In [1]: import numpy as np

In [2]: np.set_printoptions(suppress=True, linewidth=140)

In [3]: rnd = lambda a: np.round(a, 2) + 0

In [4]: data = np.load("out13.npy")

In [5]: print(data)
[[-0.03  4.07  2.67  2.7   4.03]
 [ 0.02 -0.57 -0.37 -0.35 -0.53]
 [ 0.02  1.66  1.16  1.15  1.66]
 [-0.02  1.59  1.08  1.09  1.56]
 [-0.01 -2.78 -1.85 -1.84 -2.84]
 [ 0.02 -1.54 -1.06 -1.07 -1.6 ]
 [ 0.02  0.04  0.    0.02 -0.01]
 [ 0.01 -0.18 -0.12 -0.13 -0.17]
 [ 0.    5.45  3.65  3.61  5.43]
 [ 0.02  2.2   1.45  1.47  2.2 ]
 [-0.01  2.95  2.    2.02  2.96]
 [ 0.    3.63  2.45  2.41  3.62]
 [-0.01  0.33  0.2   0.19  0.27]
 [-0.02  1.95  1.26  1.35  1.97]
 [ 0.   -1.72 -1.15 -1.14 -1.74]
 [ 0.02 -5.02 -3.36 -3.36 -5.03]
 [ 0.03 -2.39 -1.63 -1.58 -2.4 ]
 [-0.01  0.24  0.16  0.16  0.21]
 [ 0.    0.48  0.31  0.31  0.45]
 [-0.03  0.01  0.04  0.01 -0.01]
 [ 0.01 -2.21 -1.46 -1.49 -2.22]
 [ 0.   -2.5  -1.65 -1.67 -2.5 ]
 [ 0.01  0.07  0.06  0.02  0.05]
 [ 0.01 -1.26 -0.82 -0.82 -1.26]
 [-0.05 -1.83 -1.27 -1.24 -1.83]
 [-0.02  7.03  4.69  4.68  7.02]
 [ 0.    6.47  4.34  4.37  6.47]
 [ 0.   -1.45 -0.98 -1.01 -1.45]
 [-0.02 -0.11 -0.07 -0.03 -0.11]
 [ 0.02 -4.3  -2.87 -2.83 -4.29]
 [ 0.   -6.47 -4.3  -4.31 -6.48]
 [-0.02  1.15  0.78  0.8   1.19]
 [-0.03 -2.13 -1.44 -1.43 -2.15]]

In [6]: D = np.linalg.norm(data[:, None] - data[None], axis=-1)

In [7]: print(rnd(D[:5, :5]))
[[ 0.    7.8   4.01  4.17 11.63]
 [ 7.8   0.    3.79  3.63  3.83]
 [ 4.01  3.79  0.    0.16  7.61]
 [ 4.17  3.63  0.16  0.    7.46]
 [11.63  3.83  7.61  7.46  0.  ]]

In [8]: np.unravel_index(D.round(6).argmax(), D.shape)
Out[8]: (np.int64(25), np.int64(30))

In [9]: print(D.shape)
(33, 33)

In [10]: D[6].round(6).argsort(kind="stable")[:4]
Out[10]: array([ 6, 19, 22, 28])

In [11]: Ac = data - data.mean(axis=0)

In [12]: evecs = np.linalg.svd(Ac)[2][:1]

In [13]: out = Ac - Ac @ evecs.T @ evecs

In [14]: print(rnd(np.diag(evecs.T @ evecs)))
[0.   0.35 0.15 0.15 0.35]

In [15]: rnd((Ac @ evecs.T).std(axis=0))
Out[15]: array([5.15])

In [16]: print(rnd(out.std(axis=0)))
[0.02 0.02 0.02 0.02 0.01]

In [17]: out = np.array([[6, 5, -8], [4, 2, -5], [1, -6, 6], [-3, 8, 6], [-7, 7, 8]])

In [18]: rnd(np.einsum("ij->j", data))
Out[18]: array([-0.07,  2.86,  1.9 ,  2.06,  2.47])

In [19]: np.linalg.matrix_rank(np.vstack([data, out.T]))
Out[19]: np.int64(5)

In [20]: np.linalg.matrix_rank(data @ out)
Out[20]: np.int64(3)

In [21]: np.vstack([data, out.T]).shape
Out[21]: (36, 5)

In [22]: mat = np.load("layer15.npy")

In [23]: mat
Out[23]: 
array([[ 0.,  0.,  3., -1.,  1.],
       [ 0.,  0., -1.,  2., -3.],
       [ 3., -1.,  0.,  0.,  0.],
       [-1.,  2.,  0.,  0.,  0.],
       [ 1., -3.,  0.,  0.,  0.]])

In [24]: U, s, Vt = np.linalg.svd(mat)

In [25]: evecs = Vt[:(s > 1e-8).sum()]

In [26]: rng = np.random.default_rng(4326)

In [27]: vec = mat[1] + 3 * mat[0] + rng.integers(2) * np.eye(5)[4]

In [28]: vec
Out[28]: array([ 0.,  0.,  8., -1.,  0.])

In [29]: print(rnd(evecs.T @ evecs))
[[ 1.    0.    0.    0.    0.  ]
 [ 0.    1.    0.    0.    0.  ]
 [ 0.    0.    0.99 -0.09 -0.06]
 [ 0.    0.   -0.09  0.29 -0.44]
 [ 0.    0.   -0.06 -0.44  0.72]]

In [30]: rnd(np.diag(evecs.T @ evecs))
Out[30]: array([1.  , 1.  , 0.99, 0.29, 0.72])

In [31]: idx = rng.permutation(5)

In [32]: idx
Out[32]: array([1, 0, 4, 2, 3])

In [33]: out = mat[idx][:, idx]

In [34]: np.trace(out)
Out[34]: np.float64(0.0)

In [35]: print(np.allclose(out, mat))
False

In [36]: U, s, Vt = np.linalg.svd(mat, full_matrices=False)

In [37]: np.allclose(U * s @ Vt, mat)
Out[37]: True

In [38]: rnd(s / s[0])
Out[38]: array([1.  , 1.  , 0.46, 0.46, 0.  ])

In [39]: A = np.loadtxt("test0.csv", delimiter=",")

In [40]: print(rnd(A))
[[ 0.56  0.3   0.25 -0.25  0.17 -0.02]
 [ 0.3   0.76 -0.21  0.04 -0.19  0.1 ]
 [ 0.25 -0.21  0.82  0.01 -0.17  0.1 ]
 [-0.25  0.04  0.01  0.34 -0.21  0.34]
 [ 0.17 -0.19 -0.17 -0.21  0.76  0.21]
 [-0.02  0.1   0.1   0.34  0.21  0.77]]

In [41]: ev, evecs = np.linalg.eigh(A)

In [42]: rnd(np.linalg.svd(A, compute_uv=False))
Out[42]: array([1., 1., 1., 1., 0., 0.])

In [43]: rnd(A @ np.linalg.pinv(A) @ A)
Out[43]: 
array([[ 0.56,  0.3 ,  0.25, -0.25,  0.17, -0.02],
       [ 0.3 ,  0.76, -0.21,  0.04, -0.19,  0.1 ],
       [ 0.25, -0.21,  0.82,  0.01, -0.17,  0.1 ],
       [-0.25,  0.04,  0.01,  0.34, -0.21,  0.34],
       [ 0.17, -0.19, -0.17, -0.21,  0.76,  0.21],
       [-0.02,  0.1 ,  0.1 ,  0.34,  0.21,  0.77]])

In [44]: rnd(np.linalg.norm(A) ** 2 / np.linalg.norm(A, 2) ** 2)
Out[44]: np.float64(4.0)

In [45]: rnd(np.linalg.norm(A, 1)), rnd(np.linalg.norm(A, np.inf))
Out[45]: (np.float64(1.71), np.float64(1.71))

In [46]: rnd(np.linalg.norm(A, axis=1))
Out[46]: array([0.75, 0.87, 0.91, 0.58, 0.87, 0.88])

In [47]: rnd(np.linalg.norm(A[1], 1)), rnd(np.linalg.norm(A[1], np.inf))
Out[47]: (np.float64(1.6), np.float64(0.76))

In [48]: rnd(np.linalg.norm(A, "nuc"))
Out[48]: np.float64(4.0)

In [49]: rnd(np.linalg.norm(A, 2))
Out[49]: np.float64(1.0)

In [50]: rnd(A[1] @ A[0])
Out[50]: np.float64(0.3)

In [51]: s = 10 * 0.7 ** np.arange(7)

In [52]: O, _ = np.linalg.qr(np.array([[0.4, -0.3, -0.5, 0.0, -0.2, -0.7, -0.4],
    ...:     [-1.7, -2.7, 0.6, 0.7, 0.1, 0.7, -1.3],
    ...:     [-1.0, -1.0, -1.0, -1.8, -0.7, -0.6, -1.2],
    ...:     [0.3, -1.6, -0.7, -1.8, 0.2, -1.2, -0.9],
    ...:     [-1.0, 1.2, -0.5, 1.0, 0.0, -1.6, 0.6],
    ...:     [-2.1, 1.4, -1.2, -1.5, 0.7, 1.1, -0.6],
    ...:     [1.1, -1.6, 1.0, 1.1, -0.4, 0.9, 0.1]]))

In [53]: W0 = rng.normal(size=(14, 7)) * s @ O

In [54]: rnd(W0)
Out[54]: 
array([[  6.56,  -6.5 ,   9.65,  -7.98,  -1.13,   7.37,   5.92],
       [  7.46,  -4.95,   2.23,  -5.27,   8.87,   4.53,   6.9 ],
       [-16.95,  14.08,  -7.44,   2.75,  -0.09,  -6.22,  -4.44],
       [  0.56,  -2.94,  -8.53,  10.07,   6.61, -12.55,  -9.79],
       [  4.41,   0.69,   6.41,  -6.26,   5.25,   5.16,   7.89],
       [ -2.88,   0.17,  -5.97,   9.73,  -1.9 , -10.24,  -9.5 ],
       [ -2.28,   2.71,  -8.32,  11.76,   5.37, -10.34,  -6.95],
       [  5.36,  -0.74,   3.23,  -3.38,  -1.18,   7.26,   4.34],
       [ -0.72,  -1.24,   1.32,  -7.62,  -3.51,   4.66,   5.87],
       [ -7.14,  15.29,  -2.89,  -8.19,   2.77,   6.45,  11.5 ],
       [ -0.62,   1.86,   2.7 ,  -6.42,  -0.27,   6.99,   8.66],
       [  0.49,   0.67,  -2.51,  -0.87,   2.85,   3.34,   3.96],
       [  0.37,  -0.33,   7.46,  -1.56,  -5.38,   1.41,   0.35],
       [ -1.99,  -1.91,  -3.62,   6.16,  -5.49,  -4.09,  -2.97]])

In [55]: G = np.cov(W0, rowvar=False)

In [56]: print(np.argwhere(np.triu(np.abs(np.corrcoef(W0.T)) > 0.8, 1)))
[[0 1]
 [2 5]
 [3 5]
 [3 6]
 [5 6]]

In [57]: rnd(np.corrcoef(W0[:, 2], W0[:, 1])[0, 1])
Out[57]: np.float64(-0.42)

In [58]: rnd(W0.std(axis=0))
Out[58]: array([5.98, 6.  , 5.81, 7.01, 4.31, 7.09, 6.82])

In [59]: rnd(np.median(W0, axis=0))
Out[59]: array([-0.13, -0.08, -0.59, -2.47, -0.18,  3.94,  4.15])
